$ python -q
>>> import numpy as np
>>> np.set_printoptions(precision=3, suppress=True, linewidth=140, floatmode="fixed")
>>> arr = np.loadtxt("dump.csv", delimiter=",")
>>> print(arr)
[[ 0.859 -0.735  0.188  0.629 -0.282 -0.782  0.485  0.354  0.508]
 [-0.979  0.696 -0.188  0.757 -0.811  0.933 -0.999 -0.845 -0.958]
 [ 0.310 -0.493  0.345 -0.119 -0.565 -0.999 -0.984 -0.890  0.993]
 [ 0.996 -0.354 -0.947 -0.388  0.020 -0.999  0.721 -0.954  1.000]
 [ 0.982 -0.774 -0.934  0.998 -0.960  0.207 -0.949 -0.782 -0.327]
 [ 1.000 -0.984 -0.959  0.999 -0.967 -0.996 -0.336 -0.827  0.991]
 [ 0.485  0.515 -0.300 -0.969  0.905 -0.371  0.997  0.388  0.898]
 [-0.996 -0.129  0.996 -0.629  0.617  0.985  0.478  0.994 -0.999]
 [-0.938  0.721  0.100 -0.119  0.336  0.998  0.319  0.675 -0.994]
 [ 0.740  0.197 -0.920  0.814 -0.647  0.207 -0.804 -0.869  0.414]
 [ 0.336  0.430 -0.941  0.927 -0.800  0.859 -0.965 -0.901 -0.551]
 [-0.664  0.493  0.430 -0.848  0.793  0.900  0.971  0.818 -0.778]
 [-0.572  0.578 -0.691  0.530 -0.501  0.814 -0.938 -0.753 -0.617]
 [ 0.999 -0.977 -0.762  0.999 -0.973 -0.963 -0.885 -0.578  0.762]
 [-0.462  0.658  0.629 -0.998  0.980 -0.371  0.999  0.843  0.851]
 [ 0.578  0.446 -0.922  0.544 -0.485  0.090 -0.778 -0.901  0.629]
 [ 0.691  0.430 -0.797 -0.862  0.119 -0.998 -0.735 -0.978  0.999]
 [-0.997  0.883  0.919 -0.997  0.881 -0.371 -0.438  0.060  0.345]
 [-0.992  0.869  0.969 -1.000  0.995  0.950  1.000  0.989 -0.856]
 [ 0.635 -0.523  0.955 -0.998  0.980 -0.997  1.000  0.953  0.995]
 [ 0.818 -0.749  0.050  0.976 -0.310  0.997  0.979  0.976 -0.998]
 [ 0.030  0.680 -0.501 -0.980  0.670 -0.993  0.000 -0.923  0.999]
 [-0.831  0.753 -0.188 -0.914  0.245 -0.905 -0.935 -0.915  0.954]
 [ 0.901 -0.907  0.604  0.935 -0.380  0.446  0.909  0.939 -0.885]
 [ 0.965 -0.319 -0.139 -0.859  0.940  0.470  1.000  0.967  0.414]
 [-0.986 -0.757  0.997 -0.493 -0.711 -1.000 -1.000 -0.462  0.901]
 [-0.994  0.446  0.993 -0.997  0.923 -0.757  0.617  0.885  0.100]
 [ 0.883 -0.932 -0.207  1.000 -0.977  0.900 -0.973  0.414 -0.992]
 [-0.872  0.827 -0.814  0.851 -0.273  1.000 -0.178  0.380 -1.000]
 [ 0.363  0.530 -0.925  0.797 -0.438  0.969 -0.310 -0.598 -0.800]
 [ 0.990 -0.774  0.050 -0.770  0.691 -0.997  0.997  0.414  0.998]
 [-0.956 -0.100  0.947 -0.530  0.070 -0.264 -0.856  0.578 -0.696]
 [ 0.282 -0.558 -0.544  0.998 -0.947  0.984 -0.982 -0.040 -0.995]
 [-0.999  0.962  0.975 -1.000  0.996  0.910  0.998  0.964 -0.686]
 [-0.992  0.867  0.834 -0.987  0.905  0.940  0.821  0.778 -0.885]
 [-0.197 -0.537  0.735  0.354 -0.207 -0.319 -0.310  0.565 -0.462]
 [-0.958  0.245  0.735  0.716 -0.030  1.000  0.207  0.954 -1.000]]
>>> vec = np.array([-1, 0, -2, -1, 0, 1, -2, 1, 0])
>>> print(np.linalg.norm(arr @ vec) <= np.linalg.norm(arr, 2) * np.linalg.norm(vec) + 1e-9)
True
>>> print(np.sign((arr @ vec).round(6)))
[-1.000  1.000 -1.000 -1.000  1.000 -1.000 -1.000  1.000  1.000  1.000  1.000  1.000  1.000 -1.000 -1.000  1.000  1.000  1.000 -1.000
 -1.000 -1.000  1.000  1.000 -1.000 -1.000  1.000 -1.000  1.000  1.000  1.000 -1.000  1.000  1.000 -1.000  1.000 -1.000  1.000]
>>> print(arr @ np.eye(9)[7])
[ 0.354 -0.845 -0.890 -0.954 -0.782 -0.827  0.388  0.994  0.675 -0.869 -0.901  0.818 -0.753 -0.578  0.843 -0.901 -0.978  0.060  0.989
  0.953  0.976 -0.923 -0.915  0.939  0.967 -0.462  0.885  0.414  0.380 -0.598  0.414  0.578 -0.040  0.964  0.778  0.565  0.954]
>>> Ac = (arr - arr.mean(axis=0)) / arr.std(axis=0)
>>> print(Ac.std(axis=0))
[1.000 1.000 1.000 1.000 1.000 1.000 1.000 1.000 1.000]
>>> beta = np.linalg.lstsq(np.delete(Ac, 1, axis=1), Ac[:, 1])[0]
>>> print(np.abs(beta).argmax())
3
>>> Z = arr[[36, 13]].astype(float)
>>> for _ in range(3):
...     idx = np.linalg.norm(arr[:, None] - Z, axis=-1).argmin(axis=1)
...     Z = np.array([arr[idx == j].mean(axis=0) for j in range(2)])
... 
>>> print(idx)
[1 1 1 1 1 1 0 0 0 1 1 0 1 1 0 1 1 0 0 0 0 1 1 0 0 1 0 1 0 1 1 0 1 0 0 0 0]
>>> print(Z[1] - Z[0])
[ 0.752 -0.371 -1.000  0.682 -0.945 -0.535 -1.074 -1.342  0.627]
>>> print(np.bincount(idx))
[18 19]
>>> print(np.abs(Z[1] - Z[0]).argmax())
7
>>> idx = arr[:, 0] > np.median(arr[:, 0])
>>> r0 = arr[idx].mean(axis=0) - arr[~idx].mean(axis=0)
>>> print(np.argsort(-np.abs(r0).round(6), kind="stable"))
[0 2 1 8 3 4 7 5 6]
>>> print(r0)
[ 1.492 -0.732 -0.750  0.589 -0.489 -0.450 -0.023 -0.451  0.637]
>>> print(idx.astype(int))
[1 0 1 1 1 1 1 0 0 1 1 0 0 1 0 1 1 0 0 1 1 0 0 1 1 0 0 1 0 1 1 0 0 0 0 0 0]
>>> print(((arr - arr.mean(axis=0)) @ r0 > 0).astype(int))
[1 0 1 1 1 1 1 0 0 1 1 0 0 1 0 1 1 0 0 1 1 1 0 1 1 0 0 1 0 1 1 0 1 0 0 0 0]
>>> print(round((((arr - arr.mean(axis=0)) @ r0 > 0) == idx).mean(), 3))
0.946
>>> feats = np.array([[0, 1, 3], [0, 3, 0], [3, 2, 2]])
>>> print(feats)
[[0 1 3]
 [0 3 0]
 [3 2 2]]
>>> proj = np.triu(np.array([[5, -5, -5], [3, 2, 3], [-1, -5, -4]]), 1) + np.eye(3)
>>> M2 = proj @ feats @ np.linalg.inv(proj)
>>> print(np.trace(M2), np.trace(feats))
5.0 5
>>> print(np.round(np.linalg.det(M2), 3))
-27.0
>>> print(np.poly(M2))
[ 1.000 -5.000 -3.000 27.000]
>>> print(round(float(np.linalg.eigvals(feats).sum().real), 3))
5.0
>>> print(np.einsum("ij,ji->", feats, feats))
31
>>> rng = np.random.default_rng(561)
>>> idx = rng.permutation(3)
>>> print(idx)
[1 0 2]
>>> M2 = feats[idx][:, idx]
>>> print(np.sort(np.abs(np.linalg.eigvals(M2))))
[2.162 3.000 4.162]
>>> print(np.trace(M2))
5
>>> print(np.allclose(M2, feats))
False
>>> print(round(np.linalg.det(M2), 3), round(float(np.linalg.det(feats[idx])), 3))
-27.0 27.0
>>> print(M2)
[[3 0 0]
 [1 0 3]
 [2 3 2]]
>>> ev, V = np.linalg.eig(feats)
>>> print(np.round(feats @ V[:, 0] - ev[0] * V[:, 0], 3) + 0)
[0.000 0.000 0.000]
>>> print(np.sort(np.linalg.eigvals(np.linalg.inv(feats))))
[-0.462  0.240  0.333]
>>> print(round(float(np.prod(ev)), 3))
-27.0
>>> M2 = np.linalg.inv(feats)
>>> print(np.linalg.inv(M2))
[[0.000 1.000 3.000]
 [0.000 3.000 0.000]
 [3.000 2.000 2.000]]
>>> print((np.abs(M2) > 1e-9).astype(int))
[[1 1 1]
 [0 1 0]
 [1 1 0]]
>>> print(round(float(np.linalg.slogdet(feats)[0]), 3))
-1.0
>>> print(np.linalg.det(feats) * M2)
[[ 6.000  4.000 -9.000]
 [-0.000 -9.000 -0.000]
 [-9.000  3.000 -0.000]]
>>> print(np.allclose(M2, feats.T))
False
>>> print(np.round(np.linalg.cond(feats), 3))
2.365
>>> m1 = np.load("out12.npy")
>>> print(m1)
[[ 0.000 -2.000  0.000  0.000  0.000  0.000  0.000  0.000  0.000  0.000  0.000]
 [-2.000 -2.000 -2.000  0.000  0.000  0.000  0.000  0.000  0.000  0.000  0.000]
 [ 0.000 -2.000  3.000 -2.000  0.000  0.000  0.000  0.000  0.000  0.000  0.000]
 [ 0.000  0.000 -2.000  3.000 -2.000  0.000  0.000  0.000  0.000  0.000  0.000]
 [ 0.000  0.000  0.000 -2.000 -3.000 -2.000  0.000  0.000  0.000  0.000  0.000]
 [ 0.000  0.000  0.000  0.000 -2.000  3.000 -2.000  0.000  0.000  0.000  0.000]
 [ 0.000  0.000  0.000  0.000  0.000 -2.000 -2.000 -2.000  0.000  0.000  0.000]
 [ 0.000  0.000  0.000  0.000  0.000  0.000 -2.000  0.000 -2.000  0.000  0.000]
 [ 0.000  0.000  0.000  0.000  0.000  0.000  0.000 -2.000 -1.000 -2.000  0.000]
 [ 0.000  0.000  0.000  0.000  0.000  0.000  0.000  0.000 -2.000 -2.000 -2.000]
 [ 0.000  0.000  0.000  0.000  0.000  0.000  0.000  0.000  0.000 -2.000  1.000]]
>>> # symmetric
>>> print(round(float(np.linalg.eigvalsh(m1).min()), 3))
-4.694
>>> t = np.radians(11)
>>> r_ = np.eye(11)
>>> r_[5, 5] = r_[6, 6] = np.cos(t)
>>> r_[5, 6], r_[6, 5] = -np.sin(t), np.sin(t)
>>> print(r_)
[[ 1.000  0.000  0.000  0.000  0.000  0.000  0.000  0.000  0.000  0.000  0.000]
 [ 0.000  1.000  0.000  0.000  0.000  0.000  0.000  0.000  0.000  0.000  0.000]
 [ 0.000  0.000  1.000  0.000  0.000  0.000  0.000  0.000  0.000  0.000  0.000]
 [ 0.000  0.000  0.000  1.000  0.000  0.000  0.000  0.000  0.000  0.000  0.000]
 [ 0.000  0.000  0.000  0.000  1.000  0.000  0.000  0.000  0.000  0.000  0.000]
 [ 0.000  0.000  0.000  0.000  0.000  0.982 -0.191  0.000  0.000  0.000  0.000]
 [ 0.000  0.000  0.000  0.000  0.000  0.191  0.982  0.000  0.000  0.000  0.000]
 [ 0.000  0.000  0.000  0.000  0.000  0.000  0.000  1.000  0.000  0.000  0.000]
 [ 0.000  0.000  0.000  0.000  0.000  0.000  0.000  0.000  1.000  0.000  0.000]
 [ 0.000  0.000  0.000  0.000  0.000  0.000  0.000  0.000  0.000  1.000  0.000]
 [ 0.000  0.000  0.000  0.000  0.000  0.000  0.000  0.000  0.000  0.000  1.000]]
>>> M2 = m1 @ r_.T
>>> print(M2)
[[ 0.000 -2.000  0.000  0.000  0.000  0.000  0.000  0.000  0.000  0.000  0.000]
 [-2.000 -2.000 -2.000  0.000  0.000  0.000  0.000  0.000  0.000  0.000  0.000]
 [ 0.000 -2.000  3.000 -2.000  0.000  0.000  0.000  0.000  0.000  0.000  0.000]
 [ 0.000  0.000 -2.000  3.000 -2.000  0.000  0.000  0.000  0.000  0.000  0.000]
 [ 0.000  0.000  0.000 -2.000 -3.000 -1.963 -0.382  0.000  0.000  0.000  0.000]
 [ 0.000  0.000  0.000  0.000 -2.000  3.326 -1.391  0.000  0.000  0.000  0.000]
 [ 0.000  0.000  0.000  0.000  0.000 -1.582 -2.345 -2.000  0.000  0.000  0.000]
 [ 0.000  0.000  0.000  0.000  0.000  0.382 -1.963  0.000 -2.000  0.000  0.000]
 [ 0.000  0.000  0.000  0.000  0.000  0.000  0.000 -2.000 -1.000 -2.000  0.000]
 [ 0.000  0.000  0.000  0.000  0.000  0.000  0.000  0.000 -2.000 -2.000 -2.000]
 [ 0.000  0.000  0.000  0.000  0.000  0.000  0.000  0.000  0.000 -2.000  1.000]]
